$ python -q
>>> import numpy as np
>>> import numpy.linalg as la
>>> np.set_printoptions(precision=4, suppress=True, linewidth=140, sign=" ")
>>> X = np.load("case17.npy")
>>> print(X)
[[ 0.809   0.      0.      0.      0.      0.      0.      0.      0.5878]
 [ 0.      1.      0.      0.      0.      0.      0.      0.      0.    ]
 [ 0.      0.      1.      0.      0.      0.      0.      0.      0.    ]
 [ 0.      0.      0.      1.      0.      0.      0.      0.      0.    ]
 [ 0.      0.      0.      0.      1.      0.      0.      0.      0.    ]
 [ 0.      0.      0.      0.      0.      1.      0.      0.      0.    ]
 [ 0.      0.      0.      0.      0.      0.      1.      0.      0.    ]
 [ 0.      0.      0.      0.      0.      0.      0.      1.      0.    ]
 [-0.5878  0.      0.      0.      0.      0.      0.      0.      0.809 ]]
>>> u = np.array([2, 0, 0, 0, 2, 0, 2, 2, 2])
>>> A2 = X + np.outer(u, np.eye(9)[7])
>>> print(np.round(la.det(A2) / la.det(X), 4), round(1 + la.solve(X, u)[7], 4))
3.0 3.0
>>> u, r1 = X[8], X[0]
>>> print(u @ u)
1.0
>>> print(u @ r1)
0.0
>>> p = (u @ r1) / (u @ u) * u
>>> print(np.round(la.norm(u + r1) ** 2 + la.norm(u - r1) ** 2, 4))
4.0
>>> print(p)
[-0.  0.  0.  0.  0.  0.  0.  0.  0.]
>>> print(la.svd(X, compute_uv=False))
[ 1.  1.  1.  1.  1.  1.  1.  1.  1.]
>>> print(la.pinv(X))
[[ 0.809   0.      0.      0.      0.      0.      0.      0.     -0.5878]
 [ 0.      1.      0.      0.      0.      0.      0.      0.      0.    ]
 [ 0.      0.      1.      0.      0.      0.      0.      0.      0.    ]
 [ 0.      0.      0.      1.      0.      0.      0.      0.      0.    ]
 [ 0.      0.      0.      0.      1.      0.      0.      0.      0.    ]
 [ 0.      0.      0.      0.      0.      1.      0.      0.      0.    ]
 [ 0.      0.      0.      0.      0.      0.      1.      0.      0.    ]
 [ 0.      0.      0.      0.      0.      0.      0.      1.      0.    ]
 [ 0.5878  0.      0.      0.      0.      0.      0.      0.      0.809 ]]
>>> print(np.round(X @ X.T, 4) + 0)
[[ 1.  0.  0.  0.  0.  0.  0.  0.  0.]
 [ 0.  1.  0.  0.  0.  0.  0.  0.  0.]
 [ 0.  0.  1.  0.  0.  0.  0.  0.  0.]
 [ 0.  0.  0.  1.  0.  0.  0.  0.  0.]
 [ 0.  0.  0.  0.  1.  0.  0.  0.  0.]
 [ 0.  0.  0.  0.  0.  1.  0.  0.  0.]
 [ 0.  0.  0.  0.  0.  0.  1.  0.  0.]
 [ 0.  0.  0.  0.  0.  0.  0.  1.  0.]
 [ 0.  0.  0.  0.  0.  0.  0.  0.  1.]]
>>> vec = np.array([-2, 2, 0, -3, 3, -1, 3, -1, 1])
>>> print(np.sort(np.abs(np.degrees(np.angle(la.eigvals(X))))))
[  0.   0.   0.   0.   0.   0.   0.  36.  36.]
>>> print([p for p in range(1, 25) if np.allclose(la.matrix_power(X, p), np.eye(9))])
[10, 20]
>>> print(9 - la.matrix_rank(X - np.eye(9), tol=1e-8))
7
>>> M = np.load("mat.npy")
>>> print(M)
[[ 0  0  1  0]
 [ 0  0  0  1]
 [ 1  0  0  0]
 [ 0  1  0  0]]
>>> # equal to its transpose
>>> print(np.trace(M @ M @ M) // 6)
0
>>> print(np.argwhere(np.triu(M)))
[[ 0  2]
 [ 1  3]]
>>> print(M.sum(axis=0))
[ 1  1  1  1]
>>> print(M @ M)
[[ 1  0  0  0]
 [ 0  1  0  0]
 [ 0  0  1  0]
 [ 0  0  0  1]]
>>> Lm = np.diag(M.sum(axis=1)) - M
>>> print(round(la.det(Lm[1:, 1:])))
0
>>> print(la.eigvalsh(Lm))
[ 0.  0.  2.  2.]
>>> print(Lm @ np.ones(4))
[ 0.  0.  0.  0.]
>>> print((la.eigvalsh(Lm) < 1e-8).sum())
2
>>> rng = np.random.default_rng(82)
>>> A2 = M + rng.integers(-2, 3, (4, 1)) @ rng.integers(-2, 3, (1, 4))
>>> print(A2)
[[ 2 -1  3  2]
 [ 4 -2  4  5]
 [ 3 -1  2  2]
 [ 4 -1  4  4]]
>>> print(np.abs(A2 - M).sum(axis=1))
[  7  14   7  14]
>>> print(round(float(la.det(X)), 4))
1.0
>>> print((X != 0).astype(int))
[[ 1  0  0  0  0  0  0  0  1]
 [ 0  1  0  0  0  0  0  0  0]
 [ 0  0  1  0  0  0  0  0  0]
 [ 0  0  0  1  0  0  0  0  0]
 [ 0  0  0  0  1  0  0  0  0]
 [ 0  0  0  0  0  1  0  0  0]
 [ 0  0  0  0  0  0  1  0  0]
 [ 0  0  0  0  0  0  0  1  0]
 [ 1  0  0  0  0  0  0  0  1]]
>>> print(M @ M)
[[ 1  0  0  0]
 [ 0  1  0  0]
 [ 0  0  1  0]
 [ 0  0  0  1]]
>>> la.determinant(M)
Traceback (most recent call last):
  File "<python-input-40>", line 1, in <module>
    la.determinant(M)
    ^^^^^^^^^^^^^^
AttributeError: module 'numpy.linalg' has no attribute 'determinant'
>>> print(np.trace(M))
0
>>> print((M + M.T) / 2)
[[ 0.  0.  1.  0.]
 [ 0.  0.  0.  1.]
 [ 1.  0.  0.  0.]
 [ 0.  1.  0.  0.]]
>>> W0 = np.loadtxt("a.csv", delimiter=",")
>>> print(W0)
[[-0.98  1.    2.   -2.   -2.   -2.    2.   -1.  ]
 [ 0.    2.02 -2.    2.   -2.   -2.   -2.    2.  ]
 [-1.   -2.    0.02  2.    1.   -1.    2.    0.  ]
 [ 1.    1.    0.   -0.98 -2.   -1.    0.   -2.  ]
 [ 0.   -2.   -2.    0.    1.02 -2.    1.   -2.  ]
 [-2.    0.    2.   -2.    2.   -1.98 -2.    1.  ]
 [-1.   -2.    1.    1.   -1.   -2.   -0.98  2.  ]
 [-1.    1.    2.   -2.   -2.   -2.    2.   -0.98]]
>>> Uu, sv, vt = la.svd(W0)
>>> print(np.argmax(sv[:-1] / (sv[1:] + 1e-6)) + 1)
7
>>> print(sv)
[ 7.2948  5.866   5.6206  4.9817  3.4713  2.0393  0.8012  0.0061]
>>> A2 = Uu[:, :7] @ np.diag(sv[:7]) @ vt[:7]
>>> print(np.round(np.abs(W0 - A2).max(), 4))
0.0033
>>> mat = np.arange(54).reshape(9, 6) + -2
>>> print(mat)
[[-2 -1  0  1  2  3]
 [ 4  5  6  7  8  9]
 [10 11 12 13 14 15]
 [16 17 18 19 20 21]
 [22 23 24 25 26 27]
 [28 29 30 31 32 33]
 [34 35 36 37 38 39]
 [40 41 42 43 44 45]
 [46 47 48 49 50 51]]
>>> print(la.matrix_rank(W0, rtol=0.1))
7
>>> print([round(float(x), 4) for x in la.svd(W0, compute_uv=False)[:3]])
[7.2948, 5.866, 5.6206]
>>> print(np.argsort(-la.norm(W0, axis=0).round(6), kind="stable")[:3])
[ 5  4  3]
>>> print(la.cond(W0) > 100)
True
>>> print(round(float(la.norm(W0, 2) / la.norm(W0)), 4))
0.5751
>>> q, _ = la.qr(np.array([[-1.8, 0.7, 0.9, -0.4, 1.1, 0.8],
...     [1.4, -0.6, 0.3, -0.5, -1.9, 0.7],
...     [0.8, 0.2, -1.5, -1.5, 0.7, -0.4],
...     [-0.4, -0.3, 0.9, 0.3, 0.6, -1.3],
...     [-0.7, -1.1, -0.8, -1.0, -0.9, -0.2],
...     [-1.8, 0.7, 1.9, 1.7, -0.9, 0.6]]))
>>> evecs, _ = la.qr(np.array([[1.1, -0.2, 1.3, -1.1, -1.0, -0.3],
...     [-0.4, 0.8, -1.2, -1.1, -0.3, -0.1],
...     [1.3, 0.0, 0.0, 0.2, 0.8, -2.2],
...     [1.1, -1.9, 0.0, 0.0, 0.0, 0.6],
...     [-0.2, 1.1, 0.8, -0.9, 0.0, -0.2],
...     [-0.8, 1.4, -0.8, 0.7, 1.0, 1.8]]))
>>> sv = 10 * 0.7 ** np.arange(6)
>>> F = q[:, :6] * sv @ evecs[:6]
>>> print(F)
[[ 4.4187  0.9212 -2.1406  0.7163 -1.0947 -3.8768]
 [-3.0687 -3.8949  2.2658  0.5482  1.8363  0.2903]
 [ 1.6405 -1.0914  1.128  -2.5499  1.8211  2.2214]
 [-0.2869  0.0393 -0.9511  3.2624  0.5248 -0.7139]
 [ 1.194   2.6001  3.7061  4.5332 -1.6262 -0.3598]
 [ 2.0909  0.2618 -3.5606  1.1886 -4.0454 -2.3923]]
>>> cov = F.T @ F
>>> print(la.svd(F, compute_uv=False) ** 2)
[ 100.       49.       24.01     11.7649    5.7648    2.8248]
>>> print((F @ F.T).shape)
(6, 6)
>>> print(np.diag(cov))
[ 37.5133  24.0403  38.3062  39.9221  27.172   26.4106]
>>> print(np.round(np.trace(cov), 4), round((F ** 2).sum(), 4))
193.3645 193.3645
>>> print(la.eigvalsh(cov)[::-1])
[ 100.       49.       24.01     11.7649    5.7648    2.8248]
>>> K = np.load("data.npy")
>>> print(K)
[[ 1  0  0  0  0]
 [ 2  1  0  0  0]
 [ 8  7  1  0  0]
 [ 1  0  6  1  0]
 [ 0  9  0  5  1]]
>>> print(mat.shape)
(9, 6)
>>> print(np.abs(mat).max())
51
>>> print(np.round(la.svd(mat, compute_uv=False), 4) + 0)
[ 213.2748    6.6989    0.        0.        0.        0.    ]
>>> print(np.count_nonzero(mat))
53
>>> print(mat - mat[0])
[[  0   0   0   0   0   0]
 [  6   6   6   6   6   6]
 [ 12  12  12  12  12  12]
 [ 18  18  18  18  18  18]
 [ 24  24  24  24  24  24]
 [ 30  30  30  30  30  30]
 [ 36  36  36  36  36  36]
 [ 42  42  42  42  42  42]
 [ 48  48  48  48  48  48]]
>>> print(mat.sum(axis=0))
[ 198  207  216  225  234  243]
>>> W1 = np.array([[0, 3, 4, 0, 2, 3],
...     [0, 7, 6, 8, 1, 1],
...     [7, 7, 4, 8, 6, 6],
...     [0, 1, 5, 3, 8, 1],
...     [0, 1, 4, 1, 1, 6]])
>>> c = np.array([0, -1, 0, -2, 2, -1])
>>> act = np.maximum(K @ W1 + c, 0)
>>> print((act > 0).astype(int))
[[ 0  1  1  0  1  1]
 [ 0  1  1  1  1  1]
 [ 1  1  1  1  1  1]
 [ 1  1  1  1  1  1]
 [ 0  1  1  1  1  1]]
>>> print((act > 0).mean(axis=0))
[ 0.4  1.   1.   0.8  1.   1. ]
>>> basis = np.array([[1, 0], [2, 1], [1, 1], [1, 2], [0, 2], [1, 2]])
>>> print(W1 @ basis)
[[ 13  17]
 [ 29  33]
 [ 39  51]
 [ 11  30]
 [ 13  21]]
>>> print((act @ basis).round(6).argmax(axis=1))
[ 1  1  1  1  1]
>>> print(act @ basis)
[[  10   18]
 [  50   64]
 [ 341  415]
 [ 253  350]
 [ 324  465]]
>>> E = np.cumsum(np.array([[2, -5, -2, 0],
...     [-5, -2, 5, -2],
...     [-3, 3, -5, -4],
...     [2, 5, 5, 3],
...     [2, 2, 3, 4],
...     [1, -2, 3, -1],
...     [-4, 4, 5, 3],
...     [0, 2, -1, -4],
...     [4, -2, 4, -2],
...     [2, 5, -3, -1],
...     [-2, -4, 1, 0],
...     [4, 1, 2, -1],
...     [1, 1, 5, 0],
...     [2, 3, 1, 3],
...     [1, -1, 4, 0]]), axis=0)
>>> print(E)
[[ 2 -5 -2  0]
 [-3 -7  3 -2]
 [-6 -4 -2 -6]
 [-4  1  3 -3]
 [-2  3  6  1]
 [-1  1  9  0]
 [-5  5 14  3]
 [-5  7 13 -1]
 [-1  5 17 -3]
 [ 1 10 14 -4]
 [-1  6 15 -4]
 [ 3  7 17 -5]
 [ 4  8 22 -5]
 [ 6 11 23 -2]
 [ 7 10 27 -2]]
>>> A2 = np.c_[E[:, :3] @ np.array([[6, 3, 0], [2, 2, 1], [2, 8, 3]]), np.array([-3, 8, 1, -2, 1, -4, -1, 0, 2, -2, 7, -8, -8, -3, -6])]
>>> print(A2)
[[ -2 -20 -11  -3]
 [-26   1   2   8]
 [-48 -42 -10   1]
 [-16  14  10  -2]
 [  6  48  21   1]
 [ 14  71  28  -4]
 [  8 107  47  -1]
 [ 10 103  46   0]
 [ 38 143  56   2]
 [ 54 135  52  -2]
 [ 36 129  51   7]
 [ 66 159  58  -8]
 [ 84 204  74  -8]
 [104 224  80  -3]
 [116 257  91  -6]]
>>> print(np.round(la.norm(A2 - E @ la.lstsq(E, A2)[0], axis=0), 4) + 0)
[  0.      0.      0.     14.068]
>>> print(np.round(la.lstsq(E, A2[:, 0])[0], 4) + 0)
[ 6.  2.  2.  0.]
>>> print(la.matrix_rank(A2))
4
>>> print(la.matrix_rank(np.c_[E, A2]))
5
>>> data = np.loadtxt("run17.csv", delimiter=",")
>>> print(data)
[[-1.7104  1.8284 -1.296   2.6196 -1.0797  0.1531]
 [-2.6606  0.49    2.8173 -0.4095  0.6045 -0.4587]
 [ 0.     -1.7367 -0.1778  1.8985  1.5009 -2.6637]
 [-1.7104 -0.2556 -1.9815 -2.2075 -0.9581 -1.8144]
 [-1.3303 -3.0547 -0.088   0.6004 -1.26    1.7155]
 [-1.1403  0.0612 -1.5548 -0.3633  3.1161  1.5609]]
>>> q, R = la.qr(F)
>>> print(np.trace(q @ q.T))
6.0
>>> print(np.allclose(R.T @ R, F.T @ F))
True
>>> q, evecs = la.qr(data[:, :5])[0], la.qr(data[:, 5:])[0]
>>> sv = la.svd(q.T @ evecs, compute_uv=False)
>>> print(sv.round(4) + 0)
[ 0.]
>>> print((sv > 0.9).sum())
0
>>> print(np.degrees(np.arccos(sv.clip(0, 1))))
[ 90.]
>>> print(round(la.norm(q @ q.T - evecs @ evecs.T, 2), 4))
1.0
